$ python3 -q
>>> import numpy as np
>>> np.set_printoptions(suppress=True, linewidth=120)
>>> M = np.diag(10 * np.array([2, 3])) + np.array([[2, 0], [3, 3]])
>>> print(M)
[[22  0]
 [ 3 33]]
>>> # triangular, det is the product of the diagonal
>>> theta = np.radians(60)
>>> r_ = np.eye(2)
>>> r_[1, 1] = r_[0, 0] = np.cos(theta)
>>> r_[1, 0], r_[0, 1] = -np.sin(theta), np.sin(theta)
>>> r_.round(2)
array([[ 0.5 ,  0.87],
       [-0.87,  0.5 ]])
>>> Y = M @ r_.T
>>> np.allclose(np.linalg.norm(M, axis=1), np.linalg.norm(Y, axis=1))
True
>>> Y.round(2)
array([[ 11.  , -19.05],
       [ 30.08,  13.9 ]])
>>> np.allclose(M @ M.T, Y @ Y.T)
True
>>> m1 = np.load("test19.npy")
>>> m1
array([[ -99.43,    0.21,  100.28,   99.64],
       [ -99.86,   -0.71,   99.97,  100.15],
       [-101.73,    1.55,  101.32,   99.42],
       [-103.59,   -0.77,  100.27,   99.21],
       [-101.  ,   -0.04,  100.86,   99.3 ],
       [-100.2 ,    0.47,   99.73,  100.67],
       [ -99.37,   -1.91,   98.92,  101.34],
       [ -98.94,   -0.37,  100.12,  100.82],
       [ -99.43,    0.66,  100.21,   97.45],
       [ -98.96,   -0.45,  100.76,  100.83],
       [ -98.02,    0.63,   98.55,  101.7 ],
       [ -99.59,   -0.81,   99.99,   99.74],
       [ -99.88,    0.05,  100.86,  101.62],
       [ -98.5 ,   -0.23,   99.02,   98.44],
       [ -98.38,    0.56,  100.94,  100.8 ],
       [ -99.3 ,    0.88,  101.74,  100.75]])
>>> rng = np.random.default_rng(931)
>>> Y = m1 + rng.integers(-2, 3, (16, 1)) @ rng.integers(-2, 3, (1, 4))
>>> Y.round(2)
array([[ -97.43,   -1.79,   96.28,  103.64],
       [ -99.86,   -0.71,   99.97,  100.15],
       [ -99.73,   -0.45,   97.32,  103.42],
       [-103.59,   -0.77,  100.27,   99.21],
       [-102.  ,    0.96,  102.86,   97.3 ],
       [-100.2 ,    0.47,   99.73,  100.67],
       [-101.37,    0.09,  102.92,   97.34],
       [ -97.94,   -1.37,   98.12,  102.82],
       [-100.43,    1.66,  102.21,   95.45],
       [-100.96,    1.55,  104.76,   96.83],
       [ -99.02,    1.63,  100.55,   99.7 ],
       [ -99.59,   -0.81,   99.99,   99.74],
       [ -97.88,   -1.95,   96.86,  105.62],
       [ -99.5 ,    0.77,  101.02,   96.44],
       [ -97.38,   -0.44,   98.94,  102.8 ],
       [ -97.3 ,   -1.12,   97.74,  104.75]])
>>> np.round(Y - m1, 2)
array([[ 2., -2., -4.,  4.],
       [ 0.,  0.,  0.,  0.],
       [ 2., -2., -4.,  4.],
       [ 0.,  0.,  0.,  0.],
       [-1.,  1.,  2., -2.],
       [ 0.,  0.,  0.,  0.],
       [-2.,  2.,  4., -4.],
       [ 1., -1., -2.,  2.],
       [-1.,  1.,  2., -2.],
       [-2.,  2.,  4., -4.],
       [-1.,  1.,  2., -2.],
       [ 0.,  0.,  0.,  0.],
       [ 2., -2., -4.,  4.],
       [-1.,  1.,  2., -2.],
       [ 1., -1., -2.,  2.],
       [ 2., -2., -4.,  4.]])
>>> print(np.linalg.matrix_rank(Y - m1, tol=1e-8))
1
>>> np.round(np.linalg.svd(Y - m1, compute_uv=False), 2) + 0
array([17.32,  0.  ,  0.  ,  0.  ])
>>> f = np.array([2, 2])
>>> Y = M + np.outer(f, np.eye(2)[0])
>>> Y
array([[24.,  0.],
       [ 5., 33.]])
>>> print(np.linalg.matrix_rank(Y - M))
1
>>> Y = np.array([[5, 2], [-3, -5]])
>>> E = np.tile(Y, (2, 2))
>>> E
array([[ 5,  2,  5,  2],
       [-3, -5, -3, -5],
       [ 5,  2,  5,  2],
       [-3, -5, -3, -5]])
>>> print(np.round(np.linalg.norm(E, axis=1), 2))
[7.62 8.25 7.62 8.25]
>>> np.linalg.norm(E, axis=1).argmax()
np.int64(1)
>>> np.round(np.linalg.norm(E, axis=0), 2)
array([8.25, 7.62, 8.25, 7.62])
>>> print(round(np.linalg.norm(E) ** 2 / np.linalg.norm(E, 2) ** 2, 2))
1.11
>>> print(round(float(np.linalg.norm(E, 1)), 2), round(float(np.linalg.norm(E, np.inf)), 2))
16.0 16.0
>>> Y = np.array([[-1, 1, 0], [2, -1, -2], [1, 1, -1], [1, 1, 1]])
>>> np.linalg.matrix_rank(np.vstack([E, Y.T]))
np.int64(4)
>>> Y.T @ E.T
array([[  6, -15,   6, -15],
       [ 10,  -6,  10,  -6],
       [ -7,   8,  -7,   8]])
>>> print(np.einsum("ik,kj->ij", E, Y))
[[  6  10  -7]
 [-15  -6   8]
 [  6  10  -7]
 [-15  -6   8]]
>>> Y @ E
Traceback (most recent call last):
  File "<python-input-38>", line 1, in <module>
    Y @ E
    ~~^~~
ValueError: matmul: Input operand 1 has a mismatch in its core dimension 0, with gufunc signature (n?,k),(k,m?)->(n?,m?) (size 4 is different from 3)
>>> np.vstack([E, Y.T]).shape
(7, 4)
>>> print(round(float(np.linalg.norm(E, 2) / np.linalg.norm(E)), 2))
0.95
>>> np.linalg.cond(E) > 100
np.True_
>>> U, sig, VT = np.linalg.svd(E)
>>> evecs = VT[:(sig > 1e-8).sum()]
>>> x0 = E[1] + -2 * E[3] + rng.integers(2) * np.eye(4)[2]
>>> x0
array([3., 5., 3., 5.])
>>> round(np.linalg.norm(x0 - evecs.T @ evecs @ x0), 2)
np.float64(0.0)
>>> t3 = np.stack([E, 5 * E, E[::-1]])
>>> t3.shape
(3, 4, 4)
>>> t3.sum(axis=0)
array([[ 27,   7,  27,   7],
       [-13, -28, -13, -28],
       [ 27,   7,  27,   7],
       [-13, -28, -13, -28]])
>>> np.linalg.matrix_rank(t3.reshape(3, -1))
np.int64(2)
>>> print(np.einsum("bij,cij->bc", t3, t3))
[[  252  1260  -200]
 [ 1260  6300 -1000]
 [ -200 -1000   252]]
>>> np.round(np.linalg.det(t3), 2)
array([0., 0., 0.])
>>> (t3 @ E.T).shape
(3, 4, 4)
>>> W0 = np.array([[-4, 1, 3, -2], [-3, 4, -3, -5], [3, 5, 3, 4], [3, 0, -5, -5]])
>>> W0
array([[-4,  1,  3, -2],
       [-3,  4, -3, -5],
       [ 3,  5,  3,  4],
       [ 3,  0, -5, -5]])
>>> W = np.array([[2, 2], [0, 2], [2, 1], [0, 1]])
>>> c = np.array([0, 2])
>>> H = np.maximum(W0 @ W + c, 0)
>>> print(np.linalg.matrix_rank(H))
1
>>> H
array([[ 0,  0],
       [ 0,  0],
       [12, 25],
       [ 0,  0]])
>>> (H > 0).astype(int)
array([[0, 0],
       [0, 0],
       [1, 1],
       [0, 0]])
>>> basis = np.array([[1, 2, 5], [1, 1, 3]])
>>> (H @ basis).round(6).argmax(axis=1)
array([0, 0, 2, 0])
>>> np.einsum("ii->", W0)
np.int64(-2)
>>> print(np.round(np.linalg.det(W0[::-1]), 2))
902.0
>>> np.round(np.linalg.eigvals(W0), 2)
array([-4.35+4.52j, -4.35-4.52j,  3.35+3.42j,  3.35-3.42j])
>>> np.einsum("ij,ji->", W0, W0)
np.int64(-4)
>>> Y = np.array([[2, 3, 0], [2, 3, 1], [1, 2, -3], [3, -1, -1]])
>>> np.linalg.matrix_rank(np.vstack([W0, Y.T]))
np.int64(4)
>>> Y @ W0
Traceback (most recent call last):
  File "<python-input-70>", line 1, in <module>
    Y @ W0
    ~~^~~~
ValueError: matmul: Input operand 1 has a mismatch in its core dimension 0, with gufunc signature (n?,k),(k,m?)->(n?,m?) (size 4 is different from 3)
>>> print(np.einsum("ik,kj->ji", W0, Y))
[[ -9 -16  31 -14]
 [ -1   2  26   4]
 [ -6  18  -8  20]]
>>> np.einsum("ij,ij->i", W0, W0)
array([30, 59, 59, 59])
>>> np.linalg.matrix_rank(W0 @ Y)
np.int64(3)
>>> Y.T @ W0.T
array([[ -9, -16,  31, -14],
       [ -1,   2,  26,   4],
       [ -6,  18,  -8,  20]])
>>> W0 @ Y
array([[ -9,  -1,  -6],
       [-16,   2,  18],
       [ 31,  26,  -8],
       [-14,   4,  20]])
>>> np.einsum("ij->j", W0)
array([-1, 10, -2, -8])
>>> np.vstack([W0, Y.T]).shape
(7, 4)
>>> Y = W0 + rng.integers(-2, 3, (4, 3)) @ rng.integers(-2, 3, (3, 4))
>>> Y
array([[ 2,  6, -3,  2],
       [-4,  6,  1, -4],
       [ 5,  2, -3,  4],
       [ 1, -5, -7, -9]])
>>> np.linalg.matrix_rank(Y - W0, tol=1e-8)
np.int64(3)
>>> np.abs(Y - W0).sum(axis=1)
array([21,  8, 11, 13])
>>> Y - W0
array([[ 6,  5, -6,  4],
       [-1,  2,  4,  1],
       [ 2, -3, -6,  0],
       [-2, -5, -2, -4]])
>>> X = np.load("mat.npy")
>>> print(X)
[[ 2 -2 -1]
 [-2  2 -2]
 [-1 -2  2]]
>>> # symmetric
>>> np.round(np.linalg.norm(X, 2), 2)
np.float64(4.37)
>>> np.round(np.linalg.norm(X, "nuc"), 2)
np.float64(8.74)
>>> round(float(np.linalg.norm(X) ** 2 / np.linalg.norm(X, 2) ** 2), 2)
1.57
>>> print(round(np.linalg.norm(X[2] - X[0]), 2))
4.24
>>> np.round(np.linalg.norm(X, axis=0), 2)
array([3.  , 3.46, 3.  ])
>>> np.round(np.linalg.norm(X, axis=1), 2)
array([3.  , 3.46, 3.  ])
>>> np.linalg.norm(X, axis=1).argmax()
np.int64(1)
>>> hat = np.triu(np.array([[2, 2], [1, 1]]), 1) + np.eye(2)
>>> Y = hat @ M @ np.linalg.inv(hat)
>>> np.linalg.matrix_rank(Y)
np.int64(2)
>>> hat @ M - M @ hat
array([[ 6., 22.],
       [ 0., -6.]])
>>> round(np.linalg.det(Y), 2)
np.float64(726.0)
>>> evals, evecs = np.linalg.eig(X)
>>> np.round(np.sort(np.linalg.eigvals(X @ X)), 2)
array([ 1.88,  9.  , 19.12])
>>> evals.round(2)
array([-1.37,  3.  ,  4.37])
>>> np.round(X @ evecs[:, 0] - evals[0] * evecs[:, 0], 2) + 0
array([0., 0., 0.])
>>> np.round(np.sort(np.linalg.eigvals(np.linalg.inv(X))), 2)
array([-0.73,  0.23,  0.33])
>>> print(round(float(np.prod(evals)), 2))
-18.0
>>> basis = 10 * np.array([[0.2, 0.1, 0.0], [1.5, 0.3, -1.4], [0.9, -0.7, 0.8]])
>>> z = rng.integers(0, 3, 20)
>>> mat = basis[z] + rng.normal(size=(20, 3))
>>> print(mat.round(2))
[[ 16.2    3.72 -12.82]
 [ 15.28   2.78 -13.69]
 [  2.16  -0.62  -0.55]
 [ 10.37  -6.53   6.71]
 [  9.49  -9.14   9.06]
 [ 14.76   1.38 -12.74]
 [  0.69   1.86  -0.26]
 [  3.99   1.75  -1.07]
 [  8.72  -6.66   7.2 ]
 [ 15.64   3.01 -14.41]
 [  7.83  -7.96   6.89]
 [  6.47  -7.31   7.23]
 [  8.55  -6.71   8.19]
 [  0.38  -0.68  -0.21]
 [  8.42  -6.28   8.86]
 [ 14.97   3.41 -12.64]
 [  2.35   0.85  -0.42]
 [  7.93  -7.03   7.65]
 [  2.71   2.4   -0.97]
 [ -0.63  -0.39   0.21]]
>>> z = mat[:, 0] > np.median(mat[:, 0])
>>> f = mat[z].mean(axis=0) - mat[~z].mean(axis=0)
>>> f.round(2)
array([ 8.85, -0.39, -4.47])
>>> print(np.argsort(-np.abs(f).round(6), kind="stable"))
[0 2 1]
>>> print((((mat - mat.mean(axis=0)) @ f > 0) == z).mean())
0.75
>>> z.astype(int)
array([1, 1, 0, 1, 1, 1, 0, 0, 1, 1, 0, 0, 1, 0, 1, 1, 0, 0, 0, 0])
>>> f = np.array([3, 0, 2])
>>> np.round(np.polyval(f, mat[0]), 2)
array([789.23,  43.51, 494.7 ])
>>> np.round(np.correlate(mat[0], mat[19], "full"), 2)
array([  3.33,  -5.48, -14.19,   2.62,   8.01])
>>> G = np.cov(mat, rowvar=False)
>>> round(np.corrcoef(mat[:, 0], mat[:, 2])[0, 1], 2)
np.float64(-0.5)
>>> np.round(np.median(mat, axis=0), 2)
array([ 8.18, -0.5 , -0.24])
>>> np.round(np.corrcoef(mat.T), 2)
array([[ 1.  ,  0.1 , -0.5 ],
       [ 0.1 ,  1.  , -0.88],
       [-0.5 , -0.88,  1.  ]])
>>> print(np.round(np.linalg.eigvalsh(G)[::-1], 2))
[96.69 26.06  0.94]
>>> print(G.round(2))
[[ 30.49   2.45 -23.35]
 [  2.45  21.41 -34.53]
 [-23.35 -34.53  71.79]]
>>> evals, evecs = np.linalg.eig(G)
>>> np.round(G @ evecs[:, 0] - evals[0] * evecs[:, 0], 2) + 0
array([0., 0., 0.])
>>> np.round(np.sort(np.linalg.eigvals(np.linalg.inv(G))), 2)
array([0.01, 0.04, 1.07])
>>> feats = np.load("dump.npy")
>>> print(feats)
[[ 1 -1  1 -1  1 -1  1 -1]
 [ 1 -1 -1  1  1 -1 -1  1]
 [ 1  1  1  1 -1 -1 -1 -1]]
>>> U, sig, VT = np.linalg.svd(feats, full_matrices=False)
>>> (sig > 1e-8).sum()
np.int64(3)
>>> sig / sig[0]
array([1., 1., 1.])
>>> np.round(np.cumsum(sig ** 2) / np.sum(sig ** 2), 2)
array([0.33, 0.67, 1.  ])
>>> round(float(np.sqrt((sig ** 2).sum())), 2), np.round(np.linalg.norm(feats), 2)
(4.9, np.float64(4.9))
>>> U.shape, sig.shape, VT.shape
((3, 3), (3,), (3, 8))
>>> np.allclose(U * sig @ VT, feats)
True
>>> x0 = np.array([4, 5, 3, 0, 5, 4, 4, 0])
>>> h = np.maximum(feats @ x0, 0)
>>> np.maximum(feats @ x0, 0) - np.maximum(-feats @ x0, 0)
array([ 7, -7, -1])
>>> np.round(np.tanh(feats @ x0), 2)
array([ 1.  , -1.  , -0.76])
>>> np.maximum(feats @ (3 * x0), 0)
array([21,  0,  0])
>>> feats * (h > 1e-9)[:, None]
array([[ 1, -1,  1, -1,  1, -1,  1, -1],
       [ 0,  0,  0,  0,  0,  0,  0,  0],
       [ 0,  0,  0,  0,  0,  0,  0,  0]])
>>> K = np.load("case19.npy")
>>> K
array([[ 0,  0,  0,  0],
       [-4, -2,  1,  2],
       [ 0, -2, -2, -1],
       [ 0,  1, -3,  2],
       [ 0,  0,  0,  0],
       [-3, -2,  1, -1],
       [ 0,  0,  0,  0],
       [ 0,  0,  0,  0],
       [-3, -2,  1, -1],
       [ 0,  0,  0,  0],
       [-4, -2,  1,  2],
       [ 0,  0,  0,  0],
       [ 0, -2, -2, -1],
       [-3, -2,  1, -1],
       [-1,  0,  0,  3],
       [ 0,  0,  0,  0],
       [ 0,  3, -1,  3],
       [ 0, -2, -2, -1],
       [-1,  0,  0,  3]])
>>> # row 4 repeats row 0
>>> G = np.cov(K, rowvar=False)
>>> round(np.corrcoef(K[:, 0], K[:, 1])[0, 1], 2)
np.float64(0.58)
>>> np.median(K, axis=0)
array([0., 0., 0., 0.])
>>> Ac = (K - K.mean(axis=0)) / K.std(axis=0)
>>> print(np.argwhere(np.abs(Ac) > 2))
[[ 1  0]
 [ 3  2]
 [10  0]
 [16  1]]
>>> c = np.linalg.lstsq(np.delete(Ac, 2, axis=1), Ac[:, 2])[0]
>>> np.round(1 - np.var(Ac[:, 2] - np.delete(Ac, 2, axis=1) @ c), 2)
np.float64(0.56)
>>> c.round(2)
array([-1.07,  0.62, -0.43])
>>> f = np.array([2, -1, 1])
>>> print(np.cross(K[8, :3], K[12, :3]))
[ 6 -6  6]
>>> np.correlate(K[8], K[12], "full")
array([3, 8, 9, 3, 0, 2, 0])
>>> np.array([np.convolve(row, f, "same") for row in K])
array([[ 0,  0,  0,  0],
       [ 0,  0,  1, -1],
       [-4, -2, -2, -1],
       [ 2, -7,  8, -5],
       [ 0,  0,  0,  0],
       [-1,  1, -5,  2],
       [ 0,  0,  0,  0],
       [ 0,  0,  0,  0],
       [-1,  1, -5,  2],
       [ 0,  0,  0,  0],
       [ 0,  0,  1, -1],
       [ 0,  0,  0,  0],
       [-4, -2, -2, -1],
       [-1,  1, -5,  2],
       [ 1, -1,  6, -3],
       [ 0,  0,  0,  0],
       [ 6, -5, 10, -4],
       [-4, -2, -2, -1],
       [ 1, -1,  6, -3]])
>>> np.convolve(K[8], f)
array([-6, -1,  1, -5,  2, -1])
